In [1]: import numpy as np

In [2]: import numpy.linalg as la

In [3]: np.set_printoptions(precision=2, suppress=True, linewidth=200)

In [4]: rd = lambda a: np.round(a, 2) + 0

In [5]: E = np.loadtxt("arr.csv", delimiter=",")

In [6]: print(rd(E))
[[-0.35  0.55 -0.1   0.75]
 [-0.63 -0.66  0.32  0.24]
 [-0.69  0.34 -0.24 -0.59]
 [ 0.   -0.38 -0.91  0.15]]

In [7]: print(rd(np.einsum("ii->", E)))
-1.1

In [8]: print(rd(la.det(E[::-1])))
-1.0

In [9]: C = np.array([[-2.3, 0.0, -0.8, -1.1], [-1.5, 0.3, -0.2, 0.9]])

In [10]: rng = np.random.default_rng(481)

In [11]: arr = np.array([[-2, -2],
    ...:     [2, 2],
    ...:     [-1, -1],
    ...:     [2, 2],
    ...:     [-1, 0],
    ...:     [2, -1],
    ...:     [0, -1],
    ...:     [-1, 2],
    ...:     [-2, 1],
    ...:     [0, -1],
    ...:     [-2, -1],
    ...:     [-2, 0],
    ...:     [2, -1],
    ...:     [1, 1],
    ...:     [2, 1],
    ...:     [-1, -2],
    ...:     [-1, -2],
    ...:     [-2, -2],
    ...:     [2, -2]]) @ C + 0.05 * rng.normal(size=(19, 4))

In [12]: print(rd(arr))
[[ 7.73 -0.55  1.99  0.42]
 [-7.6   0.64 -2.04 -0.38]
 [ 3.76 -0.33  0.98  0.21]
 [-7.67  0.61 -1.95 -0.43]
 [ 2.45  0.08  0.78  1.05]
 [-3.11 -0.28 -1.4  -3.09]
 [ 1.39 -0.37  0.17 -0.94]
 [-0.75  0.64  0.35  2.89]
 [ 3.09  0.35  1.4   3.06]
 [ 1.47 -0.2   0.2  -0.91]
 [ 6.11 -0.3   1.81  1.42]
 [ 4.6   0.03  1.56  2.23]
 [-3.2  -0.24 -1.4  -3.12]
 [-3.85  0.28 -1.03 -0.17]
 [-6.11  0.28 -1.79 -1.36]
 [ 5.25 -0.66  1.19 -0.7 ]
 [ 5.33 -0.59  1.16 -0.71]
 [ 7.6  -0.64  1.98  0.37]
 [-1.61 -0.62 -1.21 -3.98]]

In [13]: q, Rm = la.qr(arr)

In [14]: print(rd(np.abs(np.diag(Rm))))
[21.4   1.45  0.28  0.47]

In [15]: print(np.trace(q @ q.T))
4.0

In [16]: print(rd(Rm))
[[-21.4    1.33  -5.96  -3.12]
 [  0.    -1.45  -1.46  -7.44]
 [  0.     0.    -0.28  -0.99]
 [  0.     0.     0.     0.47]]

In [17]: Y = arr / la.norm(arr, axis=1, keepdims=True)

In [18]: gram = Y @ Y.T

In [19]: print(rd(np.degrees(np.arccos(np.clip(gram[9, 16], -1, 1)))))
24.43

In [20]: print((gram - 2 * np.eye(19)).round(6).argmax(axis=1))
[17 13 17  1 11 12  9  8 11  6  0  4  5  1  3 16 15  2  5]

In [21]: print(rd(gram[9]))
[ 0.82 -0.82  0.82 -0.82  0.57 -0.24  0.99 -0.71  0.24  1.    0.71  0.54 -0.25 -0.82 -0.71  0.91  0.91  0.82  0.15]

In [22]: print(np.argwhere(np.triu(np.abs(gram) > 0.95, 1)))
[[ 0  1]
 [ 0  2]
 [ 0  3]
 [ 0 10]
 [ 0 13]
 [ 0 14]
 [ 0 15]
 [ 0 16]
 [ 0 17]
 [ 1  2]
 [ 1  3]
 [ 1 10]
 [ 1 13]
 [ 1 14]
 [ 1 15]
 [ 1 16]
 [ 1 17]
 [ 2  3]
 [ 2 10]
 [ 2 13]
 [ 2 14]
 [ 2 15]
 [ 2 16]
 [ 2 17]
 [ 3 10]
 [ 3 13]
 [ 3 14]
 [ 3 15]
 [ 3 16]
 [ 3 17]
 [ 4 10]
 [ 4 11]
 [ 4 14]
 [ 5  8]
 [ 5 12]
 [ 6  9]
 [ 8 12]
 [10 11]
 [10 13]
 [10 14]
 [10 17]
 [11 12]
 [11 14]
 [13 14]
 [13 15]
 [13 16]
 [13 17]
 [14 17]
 [15 16]
 [15 17]
 [16 17]]

In [23]: print(rd(la.norm(Y, axis=1)))
[1. 1. 1. 1. 1. 1. 1. 1. 1. 1. 1. 1. 1. 1. 1. 1. 1. 1. 1.]

In [24]: Y = np.c_[arr[:, :3] @ np.array([[3, 5, 2], [2, 3, 2], [2, 1, 2]]), np.array([2, 2, 1, 2, 1, 2, 2, 0, 0, 1, 2, 1, 0, 1, 0, 2, 0, 0, 0])]

In [25]: print(rd(Y))
[[ 26.07  39.    18.34   2.  ]
 [-25.61 -38.13 -18.01   2.  ]
 [ 12.6   18.82   8.84   1.  ]
 [-25.68 -38.44 -18.01   2.  ]
 [  9.07  13.27   6.61   1.  ]
 [-12.7  -17.79  -9.59   2.  ]
 [  3.79   6.04   2.39   2.  ]
 [ -0.27  -1.47   0.48   0.  ]
 [ 12.76  17.89   9.67   0.  ]
 [  4.4    6.95   2.93   1.  ]
 [ 21.35  31.45  15.24   2.  ]
 [ 17.    24.68  12.39   1.  ]
 [-12.88 -18.11  -9.68   0.  ]
 [-13.05 -19.43  -9.2    1.  ]
 [-21.33 -31.48 -15.22   0.  ]
 [ 16.81  25.46  11.56   2.  ]
 [ 17.15  26.06  11.81   0.  ]
 [ 25.49  38.08  17.89   0.  ]
 [ -8.49 -11.11  -6.88   0.  ]]

In [26]: print(rd(la.norm(Y - arr @ la.lstsq(arr, Y)[0], axis=0)))
[0.   0.   0.   5.46]

In [27]: print(la.matrix_rank(np.c_[arr, Y]))
5

In [28]: print(rd(la.norm(la.qr(arr)[0].T @ Y, axis=0) ** 2 / ((Y ** 2).sum(axis=0) + 1e-12)))
[1.  1.  1.  0.1]

In [29]: print(rd(la.lstsq(arr, Y[:, 0])[0]))
[3. 2. 2. 0.]

In [30]: dist = la.norm(arr[:, None] - arr[None], axis=-1)

In [31]: print(dist.shape)
(19, 19)

In [32]: print(np.flatnonzero(dist[1] < dist.mean() / 2))
[ 1  3 14]

In [33]: print(la.matrix_rank(dist ** 2))
6

In [34]: print(dist[1].round(6).argsort(kind="stable")[:4])
[ 1  3 14 13]

In [35]: gram = np.cov(arr, rowvar=False)

In [36]: print(rd(arr.std(axis=0)))
[4.85 0.44 1.4  1.85]

In [37]: print(rd(np.corrcoef(arr.T)))
[[ 1.   -0.67  0.97  0.41]
 [-0.67  1.   -0.47  0.4 ]
 [ 0.97 -0.47  1.    0.61]
 [ 0.41  0.4   0.61  1.  ]]

In [38]: print(rd(la.eigvalsh(gram)[::-1]))
[27.56  3.13  0.    0.  ]

In [39]: print(rd(gram))
[[24.78 -1.5   6.96  3.89]
 [-1.5   0.21 -0.31  0.35]
 [ 6.96 -0.31  2.07  1.68]
 [ 3.89  0.35  1.68  3.63]]

In [40]: print(rd(np.polyfit(arr[:, 0], arr[:, 3], 1)))
[ 0.16 -0.34]

In [41]: print(np.argsort(-arr.std(axis=0).round(6), kind="stable"))
[0 3 2 1]

In [42]: print(gram.shape)
(4, 4)

In [43]: print(rd(np.corrcoef(arr[:, 0], arr[:, 3])[0, 1]))
0.41

In [44]: feats = np.load("test1.npy")

In [45]: print(feats)
[[-2  1 -3 -2  3  1  3  1  1  2]
 [ 2  0  0  0  2 -3 -2  1 -2  2]
 [ 1 -2 -2  0 -1 -1  1  3 -2  1]
 [-3 -3  1  2 -3  0  0  3 -2 -2]
 [-3 -1  1 -3 -3  2  1 -2  0  3]
 [ 2 -1 -1 -1 -1  0  1 -3 -3  2]
 [-1 -1 -1  2  3  0 -1  2  2 -1]]

In [46]: Uu, s, VT = la.svd(feats, full_matrices=False)

In [47]: print(rd(s / s[0]))
[1.   0.94 0.84 0.74 0.4  0.27 0.2 ]

In [48]: print(rd(np.cumsum(s ** 2) / np.sum(s ** 2)))
[0.29 0.55 0.76 0.92 0.97 0.99 1.  ]

In [49]: print(rd(np.sqrt((s ** 2).sum())), rd(la.norm(feats)))
15.87 15.87

In [50]: r0, g = feats[3], feats[2]

In [51]: print(r0 @ g)
15

In [52]: print(r0 @ r0)
49

In [53]: pr = (r0 @ g) / (r0 @ r0) * r0

In [54]: print(np.outer(r0, g))
[[-3  6  6  0  3  3 -3 -9  6 -3]
 [-3  6  6  0  3  3 -3 -9  6 -3]
 [ 1 -2 -2  0 -1 -1  1  3 -2  1]
 [ 2 -4 -4  0 -2 -2  2  6 -4  2]
 [-3  6  6  0  3  3 -3 -9  6 -3]
 [ 0  0  0  0  0  0  0  0  0  0]
 [ 0  0  0  0  0  0  0  0  0  0]
 [ 3 -6 -6  0 -3 -3  3  9 -6  3]
 [-2  4  4  0  2  2 -2 -6  4 -2]
 [-2  4  4  0  2  2 -2 -6  4 -2]]

In [55]: print(rd((g - pr) @ r0))
0.0

In [56]: print(rd(pr))
[-0.92 -0.92  0.31  0.61 -0.92  0.    0.    0.92 -0.61 -0.61]

In [57]: print(rd(g - pr))
[ 1.92 -1.08 -2.31 -0.61 -0.08 -1.    1.    2.08 -1.39  1.61]

In [58]: W1 = np.array([[1, -1],
    ...:     [2, -2],
    ...:     [-2, 1],
    ...:     [1, 1],
    ...:     [3, 0],
    ...:     [0, 0],
    ...:     [-2, -1],
    ...:     [1, 1],
    ...:     [-2, 3],
    ...:     [-3, 1]])

In [59]: beta = np.array([1, 0])

In [60]: H = np.maximum(feats @ W1 + beta, 0)

In [61]: print(H)
[[ 1  0]
 [12  0]
 [ 1  0]
 [ 0  7]
 [ 0  3]
 [ 0  0]
 [14 12]]

In [62]: print((H > 0).astype(int))
[[1 0]
 [1 0]
 [1 0]
 [0 1]
 [0 1]
 [0 0]
 [1 1]]

In [63]: print(rd((H > 0).mean(axis=0)))
[0.57 0.43]

In [64]: print(la.matrix_rank(H))
2

In [65]: C = np.array([[-3, 0], [2, -2]])

In [66]: print(W1 @ C)
[[ -5   2]
 [-10   4]
 [  8  -2]
 [ -1  -2]
 [ -9   0]
 [  0   0]
 [  4   2]
 [ -1  -2]
 [ 12  -6]
 [ 11  -2]]
